$ python -q
>>> import numpy as np
>>> np.set_printoptions(precision=2, suppress=True, linewidth=200, floatmode="fixed")
>>> rng = np.random.default_rng(1313)
>>> theta = np.sort(rng.uniform(-2, 2, 22))
>>> K = np.c_[theta, theta ** 2, theta ** 3] @ np.array([[-1, 0, 0, -3], [3, 1, 1, -3], [-3, 2, 3, -1]])
>>> K
array([[ 35.80, -11.11, -18.57,   1.87],
       [ 31.47,  -9.38, -15.80,   1.63],
       [ 24.60,  -6.75, -11.54,   1.32],
       [ 21.92,  -5.76,  -9.94,   1.23],
       [ 18.00,  -4.37,  -7.66,   1.12],
       [  5.54,  -0.65,  -1.39,   1.00],
       [  3.51,  -0.25,  -0.64,   0.98],
       [  2.85,  -0.14,  -0.43,   0.96],
       [  2.25,  -0.06,  -0.27,   0.93],
       [  0.22,   0.02,   0.01,   0.38],
       [  0.20,   0.01,   0.01,   0.36],
       [ -0.09,   0.03,   0.03,  -0.52],
       [ -0.12,   0.47,   0.58,  -2.29],
       [ -0.16,   0.75,   0.95,  -3.00],
       [ -0.25,   1.15,   1.49,  -3.86],
       [ -0.26,   1.18,   1.53,  -3.93],
       [ -1.05,   3.09,   4.12,  -7.13],
       [ -1.11,   3.22,   4.31,  -7.33],
       [ -1.64,   4.18,   5.63,  -8.69],
       [ -2.01,   4.81,   6.50,  -9.53],
       [ -2.18,   5.08,   6.89,  -9.89],
       [ -4.45,   8.42,  11.56, -13.96]])
>>> np.linalg.matrix_rank(K, rtol=0.1)
np.int64(2)
>>> np.argsort(-np.linalg.norm(K, axis=0).round(6), kind="stable")[:3]
array([0, 2, 3])
>>> [round(float(x), 2) for x in np.linalg.svd(K, compute_uv=False)[:3]]
[72.56, 27.75, 3.96]
>>> round(np.linalg.norm(K, 2) / np.linalg.norm(K), 2)
np.float64(0.93)
>>> U, sigma, VT = np.linalg.svd(K)
>>> sigma.round(2) + 0
array([72.56, 27.75,  3.96,  0.00])
>>> other = U[:, :3] @ np.diag(sigma[:3]) @ VT[:3]
>>> other
array([[ 35.80, -11.11, -18.57,   1.87],
       [ 31.47,  -9.38, -15.80,   1.63],
       [ 24.60,  -6.75, -11.54,   1.32],
       [ 21.92,  -5.76,  -9.94,   1.23],
       [ 18.00,  -4.37,  -7.66,   1.12],
       [  5.54,  -0.65,  -1.39,   1.00],
       [  3.51,  -0.25,  -0.64,   0.98],
       [  2.85,  -0.14,  -0.43,   0.96],
       [  2.25,  -0.06,  -0.27,   0.93],
       [  0.22,   0.02,   0.01,   0.38],
       [  0.20,   0.01,   0.01,   0.36],
       [ -0.09,   0.03,   0.03,  -0.52],
       [ -0.12,   0.47,   0.58,  -2.29],
       [ -0.16,   0.75,   0.95,  -3.00],
       [ -0.25,   1.15,   1.49,  -3.86],
       [ -0.26,   1.18,   1.53,  -3.93],
       [ -1.05,   3.09,   4.12,  -7.13],
       [ -1.11,   3.22,   4.31,  -7.33],
       [ -1.64,   4.18,   5.63,  -8.69],
       [ -2.01,   4.81,   6.50,  -9.53],
       [ -2.18,   5.08,   6.89,  -9.89],
       [ -4.45,   8.42,  11.56, -13.96]])
>>> np.round(np.linalg.norm(K - other, 2), 2), np.round(sigma[3], 2)
(np.float64(0.0), np.float64(0.0))
>>> round(float(np.linalg.norm(K - other) / np.linalg.norm(K)), 2)
0.0
>>> np.linalg.matrix_rank(K, rtol=0.05)
np.int64(3)
